In [1]: import numpy as np

In [2]: from numpy import linalg as LA

In [3]: np.set_printoptions(precision=3, suppress=True, linewidth=100)

In [4]: rng = np.random.default_rng(133)

In [5]: A = np.triu(rng.random((6, 6)) < 0.4, 1).astype(int)

In [6]: A = A + A.T

In [7]: A
Out[7]: 
array([[0, 0, 1, 0, 0, 1],
       [0, 0, 0, 0, 0, 0],
       [1, 0, 0, 0, 0, 1],
       [0, 0, 0, 0, 1, 1],
       [0, 0, 0, 1, 0, 1],
       [1, 0, 1, 1, 1, 0]])

In [8]: # equal to its transpose

In [9]: th = np.radians(135)

In [10]: R = np.eye(6)

In [11]: R[0, 0] = R[4, 4] = np.cos(th)

In [12]: R[0, 4], R[4, 0] = -np.sin(th), np.sin(th)

In [13]: R
Out[13]: 
array([[-0.707,  0.   ,  0.   ,  0.   , -0.707,  0.   ],
       [ 0.   ,  1.   ,  0.   ,  0.   ,  0.   ,  0.   ],
       [ 0.   ,  0.   ,  1.   ,  0.   ,  0.   ,  0.   ],
       [ 0.   ,  0.   ,  0.   ,  1.   ,  0.   ,  0.   ],
       [ 0.707,  0.   ,  0.   ,  0.   , -0.707,  0.   ],
       [ 0.   ,  0.   ,  0.   ,  0.   ,  0.   ,  1.   ]])

In [14]: B = A @ R.T

In [15]: B.round(3) + 0
Out[15]: 
array([[ 0.   ,  0.   ,  1.   ,  0.   ,  0.   ,  1.   ],
       [ 0.   ,  0.   ,  0.   ,  0.   ,  0.   ,  0.   ],
       [-0.707,  0.   ,  0.   ,  0.   ,  0.707,  1.   ],
       [-0.707,  0.   ,  0.   ,  0.   , -0.707,  1.   ],
       [ 0.   ,  0.   ,  0.   ,  1.   ,  0.   ,  1.   ],
       [-1.414,  0.   ,  1.   ,  1.   ,  0.   ,  0.   ]])

In [16]: np.round(LA.svd(A, compute_uv=False), 3) + 0, np.round(LA.svd(B, compute_uv=False), 3) + 0
Out[16]: 
(array([2.562, 1.562, 1.   , 1.   , 1.   , 0.   ]),
 array([2.562, 1.562, 1.   , 1.   , 1.   , 0.   ]))

In [17]: np.abs(B - A).max(axis=0)
Out[17]: array([2.414, 0.   , 0.   , 0.   , 1.707, 0.   ])

In [18]: np.allclose(LA.norm(A, axis=1), LA.norm(B, axis=1))
Out[18]: True

In [19]: np.allclose(A @ A.T, B @ B.T)
Out[19]: True

In [20]: [round(float(x), 3) for x in LA.svd(A, compute_uv=False)[:3]]
Out[20]: [2.562, 1.562, 1.0]

In [21]: U, sigma, Vh = LA.svd(A)

In [22]: V = Vh[:(sigma > 1e-8).sum()]

In [23]: x0 = A[5] + 5 * A[3] + rng.integers(2) * np.eye(6)[4]

In [24]: x0
Out[24]: array([1., 0., 1., 1., 6., 5.])

In [25]: LA.matrix_rank(np.vstack([A, x0]))
Out[25]: np.int64(5)

In [26]: np.round(V.T @ V, 3) + 0
Out[26]: 
array([[1., 0., 0., 0., 0., 0.],
       [0., 0., 0., 0., 0., 0.],
       [0., 0., 1., 0., 0., 0.],
       [0., 0., 0., 1., 0., 0.],
       [0., 0., 0., 0., 1., 0.],
       [0., 0., 0., 0., 0., 1.]])

In [27]: np.round(np.diag(V.T @ V), 3) + 0
Out[27]: array([1., 0., 1., 1., 1., 1.])

In [28]: np.allclose(V.T @ V @ x0, x0)
Out[28]: True

In [29]: round(LA.norm(x0 - V.T @ V @ x0), 3)
Out[29]: np.float64(0.0)

In [30]: w, V = LA.eigh(A)

In [31]: np.round(V.T @ A @ V, 3) + 0
Out[31]: 
array([[-1.562,  0.   ,  0.   ,  0.   ,  0.   ,  0.   ],
       [ 0.   , -1.   ,  0.   ,  0.   ,  0.   ,  0.   ],
       [ 0.   ,  0.   , -1.   ,  0.   ,  0.   ,  0.   ],
       [ 0.   ,  0.   ,  0.   ,  0.   ,  0.   ,  0.   ],
       [ 0.   ,  0.   ,  0.   ,  0.   ,  1.   ,  0.   ],
       [ 0.   ,  0.   ,  0.   ,  0.   ,  0.   ,  2.562]])

In [32]: w.round(3) + 0
Out[32]: array([-1.562, -1.   , -1.   ,  0.   ,  1.   ,  2.562])

In [33]: round(w.sum(), 3), np.trace(A)
Out[33]: (np.float64(-0.0), np.int64(0))

In [34]: np.round(V @ np.diag(w) @ V.T, 3) + 0
Out[34]: 
array([[0., 0., 1., 0., 0., 1.],
       [0., 0., 0., 0., 0., 0.],
       [1., 0., 0., 0., 0., 1.],
       [0., 0., 0., 0., 1., 1.],
       [0., 0., 0., 1., 0., 1.],
       [1., 0., 1., 1., 1., 0.]])

In [35]: LA.eigvalsh(A + 4 * np.eye(6))
Out[35]: array([2.438, 3.   , 3.   , 4.   , 5.   , 6.562])

In [36]: np.round(LA.eigvalsh(A @ A), 3) + 0
Out[36]: array([0.   , 1.   , 1.   , 1.   , 2.438, 6.562])

In [37]: np.unique(w.round(6) + 0, return_counts=True)[1]
Out[37]: array([1, 2, 1, 1, 1])
